$ python -q
>>> import numpy as np
>>> np.set_printoptions(precision=2, suppress=True, linewidth=120)
>>> feats = 5 * np.eye(15) + np.eye(15, k=1)
>>> print(feats)
[[5. 1. 0. 0. 0. 0. 0. 0. 0. 0. 0. 0. 0. 0. 0.]
 [0. 5. 1. 0. 0. 0. 0. 0. 0. 0. 0. 0. 0. 0. 0.]
 [0. 0. 5. 1. 0. 0. 0. 0. 0. 0. 0. 0. 0. 0. 0.]
 [0. 0. 0. 5. 1. 0. 0. 0. 0. 0. 0. 0. 0. 0. 0.]
 [0. 0. 0. 0. 5. 1. 0. 0. 0. 0. 0. 0. 0. 0. 0.]
 [0. 0. 0. 0. 0. 5. 1. 0. 0. 0. 0. 0. 0. 0. 0.]
 [0. 0. 0. 0. 0. 0. 5. 1. 0. 0. 0. 0. 0. 0. 0.]
 [0. 0. 0. 0. 0. 0. 0. 5. 1. 0. 0. 0. 0. 0. 0.]
 [0. 0. 0. 0. 0. 0. 0. 0. 5. 1. 0. 0. 0. 0. 0.]
 [0. 0. 0. 0. 0. 0. 0. 0. 0. 5. 1. 0. 0. 0. 0.]
 [0. 0. 0. 0. 0. 0. 0. 0. 0. 0. 5. 1. 0. 0. 0.]
 [0. 0. 0. 0. 0. 0. 0. 0. 0. 0. 0. 5. 1. 0. 0.]
 [0. 0. 0. 0. 0. 0. 0. 0. 0. 0. 0. 0. 5. 1. 0.]
 [0. 0. 0. 0. 0. 0. 0. 0. 0. 0. 0. 0. 0. 5. 1.]
 [0. 0. 0. 0. 0. 0. 0. 0. 0. 0. 0. 0. 0. 0. 5.]]
>>> blk = np.stack([feats, -2 * feats, feats[::-1]])
>>> np.linalg.norm(blk, axis=(1, 2))
array([19.72, 39.45, 19.72])
>>> print(np.linalg.matrix_rank(blk))
[15 15 15]
>>> np.einsum("bij,cij->bc", blk, blk)
array([[ 389., -778.,   26.],
       [-778., 1556.,  -52.],
       [  26.,  -52.,  389.]])
>>> (blk @ feats.T).shape
(3, 15, 15)
>>> r0 = np.array([3, 0, 2, 2, 2, 2, 3, -3, 2, 3, -1, 0, 3, 2, 3])
>>> A2 = feats + np.outer(r0, np.eye(15)[6])
>>> print(round(np.linalg.det(A2) / np.linalg.det(feats), 2), round(float(1 + np.linalg.solve(feats, r0)[6]), 2))
1.73 1.73
>>> np.linalg.matrix_rank(A2 - feats)
np.int64(1)
>>> X = np.load("arr.npy")
>>> X
array([[  1,  -3,   9, -27],
       [  1,  -2,   4,  -8],
       [  1,  -1,   1,  -1],
       [  1,   0,   0,   0],
       [  1,   1,   1,   1],
       [  1,   2,   4,   8]])
>>> theta = np.radians(180)
>>> Rm = np.eye(4)
>>> Rm[0, 0] = Rm[2, 2] = np.cos(theta)
>>> Rm[0, 2], Rm[2, 0] = -np.sin(theta), np.sin(theta)
>>> Rm.round(2) + 0
array([[-1.,  0.,  0.,  0.],
       [ 0.,  1.,  0.,  0.],
       [ 0.,  0., -1.,  0.],
       [ 0.,  0.,  0.,  1.]])
>>> A2 = X @ Rm.T
>>> round(np.linalg.det(Rm), 2), np.trace(Rm)
(np.float64(1.0), np.float64(0.0))
>>> A2.round(2) + 0
array([[ -1.,  -3.,  -9., -27.],
       [ -1.,  -2.,  -4.,  -8.],
       [ -1.,  -1.,  -1.,  -1.],
       [ -1.,   0.,   0.,   0.],
       [ -1.,   1.,  -1.,   1.],
       [ -1.,   2.,  -4.,   8.]])
>>> K = np.load("test17.npy")
>>> K
array([[  0.,   0.,   0.,   0.],
       [  2.,  -7.,  -1.,   6.],
       [  2., -10.,  -4.,  12.],
       [  2., -10.,  -1.,   9.]])
>>> np.linalg.lstsq(K[:-1].T, K[-1])[2]
np.int32(2)
>>> K @ np.linalg.pinv(K) @ K
array([[  0.,   0.,   0.,   0.],
       [  2.,  -7.,  -1.,   6.],
       [  2., -10.,  -4.,  12.],
       [  2., -10.,  -1.,   9.]])
>>> proj = np.triu(np.array([[-1, 4, 0, 1], [5, 5, -2, 4], [-1, -3, -3, 3], [-5, 2, 5, 1]]), 1) + np.eye(4)
>>> A2 = proj @ K @ np.linalg.inv(proj)
>>> proj @ K - K @ proj
array([[ 10., -38.,  -5.,  33.],
       [  4., -28., -10.,  41.],
       [  6., -38., -23.,  77.],
       [  0.,  -8., -20.,  41.]])
>>> np.round(np.poly(A2), 2) + 0
array([  1.,   2.,  -9., -18.,   0.])
>>> np.linalg.matrix_rank(A2)
np.int64(3)
>>> np.trace(A2), np.trace(K)
(np.float64(-2.0), np.float64(-2.0))
>>> print(np.round(np.linalg.det(A2), 2))
0.0
>>> np.allclose(K @ K.T, K.T @ K)
False
>>> (K - K.T) / 2
array([[ 0. , -1. , -1. , -1. ],
       [ 1. ,  0. ,  4.5,  8. ],
       [ 1. , -4.5,  0. ,  6.5],
       [ 1. , -8. , -6.5,  0. ]])
>>> round(np.linalg.det(K), 2)
np.float64(0.0)
>>> np.einsum("ii->", K)
np.float64(-2.0)
>>> np.poly(K)
array([  1.,   2.,  -9., -18.,   0.])
>>> np.linalg.eigvals(K)
array([ 3., -3., -2.,  0.])
>>> Q, _ = np.linalg.qr(np.array([[-0.1, -0.7, 1.2],
...     [-2.2, -0.2, 1.1],
...     [-0.7, 0.2, -0.9],
...     [-0.3, -0.9, -0.2],
...     [-0.2, 1.1, -1.6],
...     [-0.7, 0.1, 2.0],
...     [1.6, -1.0, 0.1],
...     [0.2, -0.3, -0.9],
...     [0.6, 0.3, -0.4],
...     [0.1, 1.1, -0.2],
...     [-1.2, -0.2, -0.6],
...     [-1.1, -1.3, -0.6],
...     [-1.1, -1.9, 0.4],
...     [1.2, -1.7, 0.0],
...     [-1.0, 0.8, -0.1],
...     [0.8, 1.2, 0.7]]))
>>> J = Q @ Q.T
>>> J.round(2) + 0
array([[ 0.13,  0.1 , -0.09,  0.01, -0.19,  0.18,  0.05, -0.07, -0.04, -0.06, -0.05, -0.02,  0.1 ,  0.06, -0.04,
         0.03],
       [ 0.1 ,  0.37,  0.03,  0.02, -0.09,  0.24, -0.21, -0.09, -0.11, -0.02,  0.11,  0.1 ,  0.17, -0.16,  0.13,
        -0.05],
       [-0.09,  0.03,  0.11,  0.03,  0.14, -0.12, -0.1 ,  0.06,  0.  ,  0.02,  0.11,  0.1 ,  0.01, -0.07,  0.07,
        -0.09],
       [ 0.01,  0.02,  0.03,  0.07, -0.02, -0.05,  0.03,  0.04, -0.02, -0.06,  0.05,  0.12,  0.13,  0.08, -0.03,
        -0.11],
       [-0.19, -0.09,  0.14, -0.02,  0.27, -0.22, -0.12,  0.09,  0.05,  0.09,  0.1 ,  0.03, -0.13, -0.13,  0.09,
        -0.04],
       [ 0.18,  0.24, -0.12, -0.05, -0.22,  0.35, -0.06, -0.16, -0.07,  0.  , -0.07, -0.1 ,  0.04, -0.08,  0.04,
         0.12],
       [ 0.05, -0.21, -0.1 ,  0.03, -0.12, -0.06,  0.24,  0.03,  0.04, -0.07, -0.12, -0.03,  0.02,  0.25, -0.16,
         0.01],
       [-0.07, -0.09,  0.06,  0.04,  0.09, -0.16,  0.03,  0.08,  0.03, -0.02,  0.04,  0.08,  0.02,  0.06, -0.02,
        -0.08],
       [-0.04, -0.11,  0.  , -0.02,  0.05, -0.07,  0.04,  0.03,  0.04,  0.02, -0.03, -0.04, -0.08,  0.02, -0.02,
         0.03],
       [-0.06, -0.02,  0.02, -0.06,  0.09,  0.  , -0.07, -0.02,  0.02,  0.08, -0.01, -0.09, -0.14, -0.12,  0.06,
         0.08],
       [-0.05,  0.11,  0.11,  0.05,  0.1 , -0.07, -0.12,  0.04, -0.03, -0.01,  0.14,  0.15,  0.1 , -0.07,  0.07,
        -0.13],
       [-0.02,  0.1 ,  0.1 ,  0.12,  0.03, -0.1 , -0.03,  0.08, -0.04, -0.09,  0.15,  0.24,  0.22,  0.07,  0.01,
        -0.21],
       [ 0.1 ,  0.17,  0.01,  0.13, -0.13,  0.04,  0.02,  0.02, -0.08, -0.14,  0.1 ,  0.22,  0.3 ,  0.13, -0.03,
        -0.19],
       [ 0.06, -0.16, -0.07,  0.08, -0.13, -0.08,  0.25,  0.06,  0.02, -0.12, -0.07,  0.07,  0.13,  0.3 , -0.17,
        -0.08],
       [-0.04,  0.13,  0.07, -0.03,  0.09,  0.04, -0.16, -0.02, -0.02,  0.06,  0.07,  0.01, -0.03, -0.17,  0.11,
         0.01],
       [ 0.03, -0.05, -0.09, -0.11, -0.04,  0.12,  0.01, -0.08,  0.03,  0.08, -0.13, -0.21, -0.19, -0.08,  0.01,
         0.2 ]])
>>> left, sv, VT = np.linalg.svd(J)
>>> V = VT[:(sv > 1e-8).sum()]
>>> rng = np.random.default_rng(72)
>>> x0 = J[2] + 2 * J[10] + rng.integers(2) * np.eye(16)[6]
>>> x0
array([-0.2 ,  0.26,  0.32,  0.13,  0.33, -0.25,  0.66,  0.14, -0.06, -0.01,  0.38,  0.39,  0.2 , -0.21,  0.21, -0.34])
>>> np.allclose(V.T @ V @ x0, x0)
False
>>> np.diag(V.T @ V)
array([0.13, 0.37, 0.11, 0.07, 0.27, 0.35, 0.24, 0.08, 0.04, 0.08, 0.14, 0.24, 0.3 , 0.3 , 0.11, 0.2 ])
>>> round(np.trace(np.linalg.pinv(J) @ J), 2)
np.float64(3.0)
>>> np.allclose(J[:-1].T @ np.linalg.lstsq(J[:-1].T, J[-1])[0], J[-1])
True
>>> np.unique(J.round(6), axis=0).shape
(16, 16)
>>> A = np.load("dump.npy")
>>> A
array([[7, 3, 2, 5, 9, 1, 5, 7],
       [7, 3, 8, 9, 9, 8, 7, 0],
       [6, 7, 3, 1, 8, 1, 1, 8],
       [7, 4, 1, 9, 3, 8, 3, 8],
       [1, 5, 8, 5, 9, 6, 1, 2],
       [6, 3, 1, 4, 0, 7, 4, 5],
       [0, 4, 1, 9, 4, 5, 8, 0],
       [8, 5, 9, 3, 8, 3, 9, 7],
       [9, 3, 8, 2, 0, 1, 2, 2]])
>>> theta = np.radians(120)
>>> Rm = np.eye(8)
>>> Rm[6, 6] = Rm[1, 1] = np.cos(theta)
>>> Rm[6, 1], Rm[1, 6] = -np.sin(theta), np.sin(theta)
>>> print(Rm)
[[ 1.    0.    0.    0.    0.    0.    0.    0.  ]
 [ 0.   -0.5   0.    0.    0.    0.    0.87  0.  ]
 [ 0.    0.    1.    0.    0.    0.    0.    0.  ]
 [ 0.    0.    0.    1.    0.    0.    0.    0.  ]
 [ 0.    0.    0.    0.    1.    0.    0.    0.  ]
 [ 0.    0.    0.    0.    0.    1.    0.    0.  ]
 [ 0.   -0.87  0.    0.    0.    0.   -0.5   0.  ]
 [ 0.    0.    0.    0.    0.    0.    0.    1.  ]]
>>> A2 = A @ Rm.T
>>> np.round(np.linalg.det(Rm), 2), np.trace(Rm)
(np.float64(1.0), np.float64(5.0))
>>> np.linalg.svd(A, compute_uv=False), np.linalg.svd(A2, compute_uv=False)
(array([41.96, 13.85, 11.85, 10.15,  7.75,  4.9 ,  3.59,  2.35]), array([41.96, 13.85, 11.85, 10.15,  7.75,  4.9 ,  3.59,  2.35]))
>>> np.abs(A2 - A).max(axis=0)
array([ 0.  ,  9.63,  0.  ,  0.  ,  0.  ,  0.  , 17.83,  0.  ])
>>> r0 = np.array([2, 2])
>>> np.correlate(A[0], A[8], "full")
array([ 14,  20,  17,  17,  44,  87,  70, 123, 110, 114,  90, 138,  80,  66,  63])
>>> np.convolve(A[0], r0)
array([14, 20, 10, 14, 28, 20, 12, 24, 14])
>>> np.array([np.convolve(row, r0, "same") for row in A])
array([[14, 20, 10, 14, 28, 20, 12, 24],
       [14, 20, 22, 34, 36, 34, 30, 14],
       [12, 26, 20,  8, 18, 18,  4, 18],
       [14, 22, 10, 20, 24, 22, 22, 22],
       [ 2, 12, 26, 26, 28, 30, 14,  6],
       [12, 18,  8, 10,  8, 14, 22, 18],
       [ 0,  8, 10, 20, 26, 18, 26, 16],
       [16, 26, 28, 24, 22, 22, 24, 32],
       [18, 24, 22, 20,  4,  2,  6,  8]])
>>> F = np.load("x.npy")
>>> print(F)
[[-3 -3 -4 -3  2  5 -3  2  3  0  2]
 [ 3  3  0  3 -2 -3 -3 -3  2 -1  1]
 [ 3 -2  2  3 -5  4  3 -3  0 -3  5]
 [-3 -3 -4 -3  2  5 -3  2  3  0  2]
 [ 2  5 -5 -3  1  5 -2 -3  0 -1  4]
 [ 4  1  3 -1  4 -5 -5  0 -5 -2  4]
 [ 5 -2  1  4  3  5  5  0  4 -5 -3]
 [-2  2  3  4 -5 -5 -3  2  2 -3  1]
 [-2  0  0  5 -4  3 -4  1  0  4  0]
 [-2 -2  4  1  2  2 -1  5 -4  4  3]
 [-5  1 -4  2 -3  0 -5 -2  5 -5  2]]
>>> left, sv, VT = np.linalg.svd(F)
>>> sv.round(2) + 0
array([17.41, 15.85, 15.23, 12.95, 10.93,  8.99,  6.77,  4.  ,  2.74,  1.59,  0.  ])
>>> A2 = left[:, :10] @ np.diag(sv[:10]) @ VT[:10]
>>> round(float(np.linalg.norm(F - A2) / np.linalg.norm(F)), 2)
0.0
>>> x0 = np.array([0, 0, 0, 0, 1, 2, 0, 1, 2, 2, 1])
>>> a = np.maximum(F @ x0, 0)
>>> np.maximum(F @ x0, 0) - np.maximum(-F @ x0, 0)
array([ 22,  -8,  -1,  22,  10, -16,   8, -14,  11,  14,  -3])
>>> print(np.flatnonzero(a > 1e-9))
[0 3 4 6 8 9]
>>> A2 = A / np.linalg.norm(A, axis=1, keepdims=True)
>>> gram = A2 @ A2.T
>>> print(gram[6])
[0.63 0.82 0.4  0.71 0.67 0.66 1.   0.63 0.32]
>>> print((gram - 2 * np.eye(9)).round(6).argmax(axis=1))
[7 4 0 5 1 3 1 0 7]
>>> (np.abs(gram) > 0.9).astype(int)
array([[1, 0, 0, 0, 0, 0, 0, 0, 0],
       [0, 1, 0, 0, 0, 0, 0, 0, 0],
       [0, 0, 1, 0, 0, 0, 0, 0, 0],
       [0, 0, 0, 1, 0, 1, 0, 0, 0],
       [0, 0, 0, 0, 1, 0, 0, 0, 0],
       [0, 0, 0, 1, 0, 1, 0, 0, 0],
       [0, 0, 0, 0, 0, 0, 1, 0, 0],
       [0, 0, 0, 0, 0, 0, 0, 1, 0],
       [0, 0, 0, 0, 0, 0, 0, 0, 1]])
>>> mat = np.load("mat.npy")
>>> mat
array([[  4.12,   0.02,   5.87,   2.07,  -0.67,  -0.83,  -0.74,  -2.22,   1.69,  -2.9 ,  -1.01],
       [  4.82,   3.68,   1.72,  -0.03,  -0.56,   3.41,   2.59,   4.53,   7.81,   1.14,  -0.61],
       [ -0.79,   1.96,  -4.53,  -0.15,   2.92,  -1.1 ,   1.15,   2.85,  -4.14,   2.01,   4.99],
       [  1.67,  -4.63,  -2.63,   2.34,   2.12,  -2.79,   3.51,   0.16,  -0.15,  -1.69,  -2.53],
       [  2.68,   1.71,   1.34,   2.45,   0.99,  -0.1 ,  -2.38,  -2.21,  -1.9 ,  -2.1 ,  -6.54],
       [  1.65,  -0.93,   8.18,   2.87,  -1.47,   0.32,   1.62,  -0.15,   1.49,   0.36,   2.68],
       [  4.5 ,   2.46,   1.01,  -4.02,   0.28,   3.55, -10.19,   0.16,  -0.29,  -0.66,   0.43],
       [ -3.76,   0.09,   0.17,   1.28,   4.17,  -2.3 ,   1.98,   0.37,  -1.38,  -2.21,  -6.96],
       [  3.97,  -0.4 ,   5.5 ,  -2.43,   0.7 ,   0.34,   1.35,  -0.03,  -1.88,  -2.06,   6.06],
       [  0.06,  -5.23,   2.39,   8.02,   1.  ,   3.33,   3.2 ,  -0.89,   0.57,   0.22,  -5.07],
       [  1.18,   0.07,  -5.44,   3.83,   2.27,   2.84,  -1.62,   1.4 ,   2.43,  -1.88,  -3.74],
       [ -8.96,  -3.11,   2.37,  -5.29,  -1.22,   3.66,   0.54,   2.2 ,  -2.09,  -1.28,  -4.33],
       [  1.04,   1.33,  -0.62,   8.86,   3.72,   4.05,  -0.12,  -2.1 ,   1.08,   1.19,  -4.41],
       [ -1.18,   0.67,  -6.93,  10.01,   0.  ,   2.88,   4.61,   1.6 ,  -3.26,  -2.3 ,  -4.65],
       [  4.24,   0.33,   0.18,   2.38,  -1.68,  -2.9 ,  -7.93,  -0.84,  -2.49,   3.27,   3.58],
       [  5.93,   2.56,  -9.04,   0.17,   1.04,   0.18,  -0.7 ,  -2.54,  -0.04,  -0.16,   0.67],
       [  2.4 ,  -1.59,   2.13,  -2.05,   0.71,   2.18,  -1.25,  -2.31,   0.93,  -0.83,  -1.18],
       [  0.19,  -1.73,  -2.39,   2.42,   1.67,   5.66,   1.65,  -0.7 ,  -2.08,   1.28,   3.01],
       [  2.71,  -0.64,  -4.48,   2.26,   1.85,   2.  ,   1.17,   2.06,  -3.4 ,  -1.98,   5.37],
       [  0.36,  -0.22,   4.1 ,   0.86,   1.58,   0.72,  -3.74,   3.03,  -3.56,  -0.98,  -1.61]])
>>> np.count_nonzero(mat)
np.int64(219)
>>> mat.shape
(20, 11)
>>> mat.mean(axis=0)
array([ 1.34, -0.18, -0.05,  1.79,  0.97,  1.25, -0.26,  0.22, -0.53, -0.58, -0.79])
>>> np.abs(mat).max()
np.float64(10.19)
>>> m1 = np.load("block1.npy")
>>> m1
array([[  2.,  -4., -10.,  -4.],
       [  0.,  26.,  17.,  17.],
       [  0., -16.,  -8., -16.],
       [  0., -18., -17.,  -9.]])
>>> idx = rng.permutation(4)
>>> A2 = m1[:, idx] * rng.choice([-1, 1], 4)
>>> A2
array([[ -2.,   4.,  10.,   4.],
       [ -0., -17., -17., -26.],
       [ -0.,  16.,   8.,  16.],
       [ -0.,   9.,  17.,  18.]])
>>> left, _, VT = np.linalg.svd(m1.T @ A2)
>>> print(np.round(np.linalg.lstsq(m1, A2)[0], 2) + 0)
[[-1.  0.  0.  0.]
 [ 0.  0.  0. -1.]
 [ 0.  0. -1.  0.]
 [ 0. -1.  0.  0.]]
>>> idx
array([0, 3, 2, 1])
